$ ipython --no-banner

In [1]: import numpy as np

In [2]: np.set_printoptions(precision=3, suppress=True, linewidth=140)

In [3]: tidy = lambda a: np.round(a, 3) + 0

In [4]: u = np.array([2, 1, 2])

In [5]: r1 = np.array([3, 3, 3, 0])

In [6]: W0 = u[:, None] + r1[None, :]

In [7]: W0
Out[7]: 
array([[5, 5, 5, 2],
       [4, 4, 4, 1],
       [5, 5, 5, 2]])

In [8]: np.linalg.cond(W0) > 100
Out[8]: np.True_

In [9]: [round(float(x), 3) for x in np.linalg.svd(W0, compute_uv=False)[:3]]
Out[9]: [14.378, 0.511, 0.0]

In [10]: np.linalg.matrix_rank(W0, rtol=0.1)
Out[10]: np.int64(1)

In [11]: np.allclose(W0[:-1].T @ np.linalg.lstsq(W0[:-1].T, W0[-1])[0], W0[-1])
Out[11]: True

In [12]: np.unique(W0.round(6), axis=0).shape
Out[12]: (2, 4)

In [13]: u = np.array([2, 2, 2])

In [14]: np.cross(W0[1, :3], W0[2, :3])
Out[14]: array([0, 0, 0])

In [15]: np.array([np.convolve(row, u, "same") for row in W0])
Out[15]: 
array([[20, 30, 24, 14],
       [16, 24, 18, 10],
       [20, 30, 24, 14]])

In [16]: np.polyval(u, W0[1])
Out[16]: array([42, 42, 42,  6])

In [17]: m1 = np.abs(np.array([[3, 2], [0, 2]])) + np.eye(2)

In [18]: m1 = m1 / m1.sum(axis=1, keepdims=True)

In [19]: tidy(m1)
Out[19]: 
array([[0.667, 0.333],
       [0.   , 1.   ]])

In [20]: out = np.array([[-1, 5, -3], [4, -4, -1]])

In [21]: np.linalg.matrix_rank(m1 @ out)
Out[21]: np.int64(2)

In [22]: out @ m1
---------------------------------------------------------------------------
ValueError                                Traceback (most recent call last)
Cell In[22], line 1
----> 1 out @ m1

ValueError: matmul: Input operand 1 has a mismatch in its core dimension 0, with gufunc signature (n?,k),(k,m?)->(n?,m?) (size 2 is different from 3)

In [23]: np.vstack([m1, out.T]).shape
Out[23]: (5, 2)

In [24]: tidy(np.einsum("ij,ij->i", m1, m1))
Out[24]: array([0.556, 1.   ])

In [25]: tidy(m1 @ out)
Out[25]: 
array([[ 0.667,  2.   , -2.333],
       [ 4.   , -4.   , -1.   ]])

In [26]: tidy(np.einsum("ik,kj->ij", m1, out))
Out[26]: 
array([[ 0.667,  2.   , -2.333],
       [ 4.   , -4.   , -1.   ]])

In [27]: def softmax(z):
    ...:     e = np.exp(z - z.max(axis=-1, keepdims=True))
    ...:     return e / e.sum(axis=-1, keepdims=True)
    ...: 

In [28]: tidy(softmax(m1[1] + 3))
Out[28]: array([0.269, 0.731])

In [29]: tidy(softmax(m1[1]))
Out[29]: array([0.269, 0.731])

In [30]: tidy(softmax(10 * m1[1]))
Out[30]: array([0., 1.])

In [31]: scores = m1 @ m1.T / np.sqrt(2)

In [32]: tidy(softmax(scores))
Out[32]: 
array([[0.539, 0.461],
       [0.384, 0.616]])

In [33]: softmax(scores).round(6).argmax(axis=1)
Out[33]: array([0, 1])

In [34]: tidy((m1 - m1.T) / 2)
Out[34]: 
array([[ 0.   ,  0.167],
       [-0.167,  0.   ]])

In [35]: assert m1 == m1.T
---------------------------------------------------------------------------
ValueError                                Traceback (most recent call last)
Cell In[35], line 1
----> 1 assert m1 == m1.T

ValueError: The truth value of an array with more than one element is ambiguous. Use a.any() or a.all()

In [36]: q, vecs = np.linalg.qr(m1[:, :1])[0], np.linalg.qr(m1[:, 1:])[0]

In [37]: s = np.linalg.svd(q.T @ vecs, compute_uv=False)

In [38]: tidy(np.degrees(np.arccos(s.clip(0, 1))))
Out[38]: array([71.565])

In [39]: tidy(np.linalg.norm(q @ q.T - vecs @ vecs.T, 2))
Out[39]: np.float64(0.949)

In [40]: q, r_ = np.linalg.qr(m1)

In [41]: np.allclose(r_.T @ r_, m1.T @ m1)
Out[41]: True

In [42]: q.T @ q
Out[42]: 
array([[1., 0.],
       [0., 1.]])

In [43]: q
Out[43]: 
array([[ 1.,  0.],
       [-0.,  1.]])

In [44]: tidy(np.abs(np.diag(r_)))
Out[44]: array([0.667, 1.   ])

In [45]: F = np.array([[0.3, 0.0, 2.0], [2.0, 0.3, 2.0], [0.0, 0.0, 2.3]])

In [46]: rng = np.random.default_rng(379083)

In [47]: labels = rng.permutation(3)

In [48]: labels
Out[48]: array([2, 1, 0])

In [49]: out = F[labels][:, labels]

In [50]: np.allclose(out, F)
Out[50]: False

In [51]: tidy(np.linalg.det(out)), tidy(np.linalg.det(F[labels]))
Out[51]: (np.float64(0.207), np.float64(-0.207))

In [52]: np.diag(out)
Out[52]: array([2.3, 0.3, 0.3])

In [53]: q = F.astype(float).copy()

In [54]: for j in range(3):
    ...:     q[:, j] -= q[:, :j] @ (q[:, :j].T @ q[:, j])
    ...:     q[:, j] /= np.linalg.norm(q[:, j])
    ...: 

In [55]: tidy(q.T @ q)
Out[55]: 
array([[1., 0., 0.],
       [0., 1., 0.],
       [0., 0., 1.]])

In [56]: tidy(np.linalg.det(F.T))
Out[56]: np.float64(0.207)

In [57]: tidy(np.linalg.eigvals(F))
Out[57]: array([0.3, 0.3, 2.3])

In [58]: tidy(np.einsum("ij,ji->", F, F))
Out[58]: np.float64(5.47)

In [59]: np.einsum("ii->", F)
Out[59]: np.float64(2.9)

In [60]: q, r_ = np.linalg.qr(F)

In [61]: np.allclose(r_.T @ r_, F.T @ F)
Out[61]: True

In [62]: tidy(r_)
Out[62]: 
array([[-2.022, -0.297, -2.275],
       [ 0.   ,  0.045, -1.681],
       [ 0.   ,  0.   ,  2.3  ]])

In [63]: w1 = np.array([[2, -1, 0, -1], [2, -2, 2, 0], [-1, 1, 0, -1]])

In [64]: b = np.array([-3, -3, 1, -3])

In [65]: H = np.maximum(r_ @ w1 + b, 0)

In [66]: np.linalg.matrix_rank(H)
Out[66]: np.int64(2)

In [67]: tidy((H > 0).mean(axis=0))
Out[67]: array([0.   , 0.   , 1.   , 0.333])

In [68]: (H > 0).astype(int)
Out[68]: 
array([[0, 0, 1, 1],
       [0, 0, 1, 0],
       [0, 0, 1, 0]])

In [69]: Z = np.array([[3, 3, 2], [2, 3, 0], [3, 2, 2], [0, 1, 1]])

In [70]: tidy(H @ Z)
Out[70]: 
array([[1.22 , 2.11 , 2.11 ],
       [3.267, 2.178, 2.178],
       [3.   , 2.   , 2.   ]])

In [71]: w1 @ Z
Out[71]: 
array([[ 4,  2,  3],
       [ 8,  4,  8],
       [-1, -1, -3]])

In [72]: E = np.array([[1, -1], [1, 0]])

In [73]: E
Out[73]: 
array([[ 1, -1],
       [ 1,  0]])

In [74]: x = np.array([3, 0])

In [75]: a = np.maximum(E @ x, 0)

In [76]: a
Out[76]: array([3, 3])

In [77]: E * (a > 1e-9)[:, None]
Out[77]: 
array([[ 1, -1],
       [ 1,  0]])

In [78]: np.flatnonzero(a > 1e-9)
Out[78]: array([0, 1])

In [79]: E.T @ a
Out[79]: array([ 6, -3])

In [80]: np.maximum(E @ x, 0) - np.maximum(-E @ x, 0)
Out[80]: array([3, 3])

In [81]: u = np.array([-2, 0])

In [82]: out = E + np.outer(u, np.eye(2)[0])

In [83]: out
Out[83]: 
array([[-1., -1.],
       [ 1.,  0.]])

In [84]: np.linalg.matrix_rank(np.linalg.inv(out) - np.linalg.inv(E), tol=1e-8)
Out[84]: np.int64(1)

In [85]: out = E + rng.integers(-2, 3, (2, 1)) @ rng.integers(-2, 3, (1, 2))

In [86]: out
Out[86]: 
array([[ 1, -1],
       [-3,  2]])

In [87]: tidy(np.linalg.svd(out - E, compute_uv=False))
Out[87]: array([4.472, 0.   ])

In [88]: np.abs(out - E).sum(axis=1)
Out[88]: array([0, 6])

In [89]: np.linalg.matrix_rank(out - E, tol=1e-8)
Out[89]: np.int64(1)

In [90]: arr = np.load("run5.npy")

In [91]: tidy(arr)
Out[91]: 
array([[ 0.809,  0.   , -0.588],
       [ 0.   ,  1.   ,  0.   ],
       [ 0.588,  0.   ,  0.809]])

In [92]: tidy(softmax(10 * W0[1]))
Out[92]: array([0.333, 0.333, 0.333, 0.   ])

In [93]: scores = W0 @ W0.T / np.sqrt(4)

In [94]: softmax(scores).round(6).argmax(axis=1)
Out[94]: array([0, 0, 0])

In [95]: tidy(softmax(scores))
Out[95]: 
array([[0.5  , 0.   , 0.5  ],
       [0.5  , 0.001, 0.5  ],
       [0.5  , 0.   , 0.5  ]])

In [96]: tidy(np.linalg.det(arr))
Out[96]: np.float64(1.0)

In [97]: tidy(np.sort(np.linalg.eigvals(arr).real))
Out[97]: array([0.809, 0.809, 1.   ])

In [98]: (arr != 0).astype(int)
Out[98]: 
array([[1, 0, 1],
       [0, 1, 0],
       [1, 0, 1]])

In [99]: K = rng.normal(size=(20, 3)) + 10 * np.array([0, 1, -2])

In [100]: tidy(K)
Out[100]: 
array([[ -0.363,  10.726, -19.453],
       [ -1.517,   9.77 , -19.562],
       [  1.105,  10.723, -21.071],
       [  1.236,  10.135, -20.028],
       [ -0.118,   9.062, -21.216],
       [  1.548,  10.364, -19.764],
       [  1.351,   8.991, -18.466],
       [ -0.644,  10.89 , -21.346],
       [ -1.505,  10.552, -20.196],
       [  0.184,  10.669, -20.3  ],
       [ -0.511,   9.096, -20.056],
       [ -0.662,   8.695, -21.925],
       [ -0.098,   9.86 , -21.313],
       [  0.444,  10.026, -19.915],
       [  0.851,   7.633, -20.682],
       [  1.513,   9.778, -21.594],
       [ -0.249,   8.92 , -18.969],
       [ -0.624,   8.937, -18.69 ],
       [ -0.006,  10.565, -19.923],
       [ -1.253,  11.215, -20.003]])

In [101]: out = K / np.sqrt((K ** 2).mean(axis=1, keepdims=True))

In [102]: tidy(out[11])
Out[102]: array([-0.049,  0.638, -1.609])

In [103]: tidy(np.linalg.norm(out, axis=1))
Out[103]: 
array([1.732, 1.732, 1.732, 1.732, 1.732, 1.732, 1.732, 1.732, 1.732, 1.732, 1.732, 1.732, 1.732, 1.732, 1.732, 1.732, 1.732, 1.732, 1.732,
       1.732])

In [104]: np.linalg.matrix_rank(out) == np.linalg.matrix_rank(K)
Out[104]: np.True_

In [105]: mat = np.array([[0.6, 0.3, -1.0],
     ...:     [0.5, 0.9, 0.5],
     ...:     [-1.2, 0.1, -0.7],
     ...:     [0.2, 0.4, -1.3],
     ...:     [0.6, 1.1, -0.6],
     ...:     [0.2, -0.1, -1.7],
     ...:     [-1.2, 2.0, 0.4],
     ...:     [-0.3, 0.3, 0.8],
     ...:     [20.0, -12.0, -18.0],
     ...:     [0.2, -0.6, 0.6],
     ...:     [-0.2, 1.1, 0.8],
     ...:     [0.1, 1.7, 0.8],
     ...:     [0.5, 1.4, 0.9],
     ...:     [-1.6, 1.9, 1.0]])

In [106]: dist = np.linalg.norm(mat[:, None] - mat[None], axis=-1)

In [107]: dist.mean(axis=1).argmax()
Out[107]: np.int64(8)

In [108]: np.linalg.matrix_rank(dist ** 2)
Out[108]: np.int64(5)

In [109]: dist.shape
Out[109]: (14, 14)

In [110]: np.flatnonzero(dist[2] < dist.mean() / 2)
Out[110]: array([ 0,  1,  2,  3,  4,  5,  6,  7,  9, 10, 11, 12, 13])

In [111]: labels = rng.permutation(3)

In [112]: out = mat[:, labels] * rng.choice([-1, 1], 3)

In [113]: out
Out[113]: 
array([[  0.6,   0.3,   1. ],
       [  0.5,   0.9,  -0.5],
       [ -1.2,   0.1,   0.7],
       [  0.2,   0.4,   1.3],
       [  0.6,   1.1,   0.6],
       [  0.2,  -0.1,   1.7],
       [ -1.2,   2. ,  -0.4],
       [ -0.3,   0.3,  -0.8],
       [ 20. , -12. ,  18. ],
       [  0.2,  -0.6,  -0.6],
       [ -0.2,   1.1,  -0.8],
       [  0.1,   1.7,  -0.8],
       [  0.5,   1.4,  -0.9],
       [ -1.6,   1.9,  -1. ]])

In [114]: U, _, VT = np.linalg.svd(mat.T @ out)

In [115]: tidy(U @ VT)
Out[115]: 
array([[ 1.,  0.,  0.],
       [ 0.,  1.,  0.],
       [ 0.,  0., -1.]])

In [116]: labels
Out[116]: array([0, 1, 2])

In [117]: dist = np.linalg.norm(out[:, None] - out[None], axis=-1)

In [118]: dist.shape
Out[118]: (14, 14)

In [119]: tidy(dist[:5, :5])
Out[119]: 
array([[0.   , 1.619, 1.836, 0.51 , 0.894],
       [1.619, 0.   , 2.229, 1.892, 1.122],
       [1.836, 2.229, 0.   , 1.552, 2.062],
       [0.51 , 1.892, 1.552, 0.   , 1.068],
       [0.894, 1.122, 2.062, 1.068, 0.   ]])

In [120]: np.flatnonzero(dist[2] < dist.mean() / 2)
Out[120]: array([ 0,  1,  2,  3,  4,  5,  6,  7,  9, 10, 11, 12, 13])

In [121]: x = np.array([1, -2, 2])

In [122]: rhs = mat @ x

In [123]: tidy(rhs)
Out[123]: array([-2. , -0.3, -2.8, -3.2, -2.8, -3. , -4.4,  0.7,  8. ,  2.6, -0.8, -1.7, -0.5, -3.4])

In [124]: tidy(np.linalg.solve(mat.T @ mat, mat.T @ rhs))
Out[124]: array([ 1., -2.,  2.])

In [125]: rhs = rhs + 0.02 * rng.normal(size=14)

In [126]: tidy(rhs)
Out[126]: array([-2.   , -0.298, -2.828, -3.211, -2.763, -2.934, -4.415,  0.696,  7.991,  2.64 , -0.858, -1.706, -0.512, -3.387])

In [127]: b, *_ = np.linalg.lstsq(mat, rhs)

In [128]: tidy(mat.T @ (rhs - mat @ b))
Out[128]: array([0., 0., 0.])

In [129]: tidy(b)
Out[129]: array([ 0.995, -2.002,  1.996])

In [130]: [round(float(np.linalg.norm(np.linalg.solve(mat.T @ mat + lam * np.eye(3), mat.T @ rhs))), 2) for lam in (0, 1, 10, 100)]
Out[130]: [3.0, 2.67, 1.39, 0.35]

In [131]: tidy(np.linalg.norm(rhs - mat @ b))
Out[131]: np.float64(0.11)

In [132]: Xs = K - K.mean(axis=0)

In [133]: U, s, VT = np.linalg.svd(Xs, full_matrices=False)

In [134]: tidy(np.abs(VT[-1]))
Out[134]: array([0.56 , 0.764, 0.322])

In [135]: tidy(Xs.mean(axis=0))
Out[135]: array([0., 0., 0.])

In [136]: (np.sign(U[:, 0]) == np.sign(U[0, 0])).astype(int)
Out[136]: array([1, 1, 0, 0, 0, 0, 0, 1, 1, 1, 1, 0, 1, 0, 0, 0, 0, 1, 1, 1])

In [137]: np.linalg.matrix_rank(Xs)
Out[137]: np.int64(3)

In [138]: tidy(VT[0] * np.sign(VT[0, np.abs(VT[0]).argmax()]))
Out[138]: array([ 0.823, -0.557, -0.112])

In [139]: tidy((s ** 2).sum() ** 2 / (s ** 4).sum())
Out[139]: np.float64(2.949)

In [140]: tidy(s ** 2 / (s ** 2).sum())
Out[140]: array([0.379, 0.346, 0.274])

In [141]: data = np.load("a.npy")

In [142]: data
Out[142]: 
array([[ 0.5,  0.2, -0.7,  2. ],
       [-2. ,  0. ,  0. ,  0.2],
       [-0.8,  0.6,  0. , -0.9]])

In [143]: np.linalg.norm(data, axis=1).argmax()
Out[143]: np.int64(0)

In [144]: data[1] @ data[0]
Out[144]: np.float64(-0.6)

In [145]: tidy(np.linalg.norm(data) ** 2 / np.linalg.norm(data, 2) ** 2)
Out[145]: np.float64(1.643)

In [146]: out = data / np.linalg.norm(data, axis=1, keepdims=True)

In [147]: gram = out @ out.T

In [148]: tidy(np.linalg.norm(out, axis=1))
Out[148]: array([1., 1., 1.])

In [149]: (gram - 2 * np.eye(3)).round(6).argmax(axis=1)
Out[149]: array([1, 2, 1])

In [150]: x = np.array([-2, -2, 3, 1])

In [151]: a = np.maximum(data @ x, 0)

In [152]: data * (a > 1e-9)[:, None]
Out[152]: 
array([[ 0. ,  0. , -0. ,  0. ],
       [-2. ,  0. ,  0. ,  0.2],
       [-0. ,  0. ,  0. , -0. ]])

In [153]: a
Out[153]: array([0. , 4.2, 0. ])

In [154]: np.maximum(data @ (3 * x), 0)
Out[154]: array([ 0. , 12.6,  0. ])
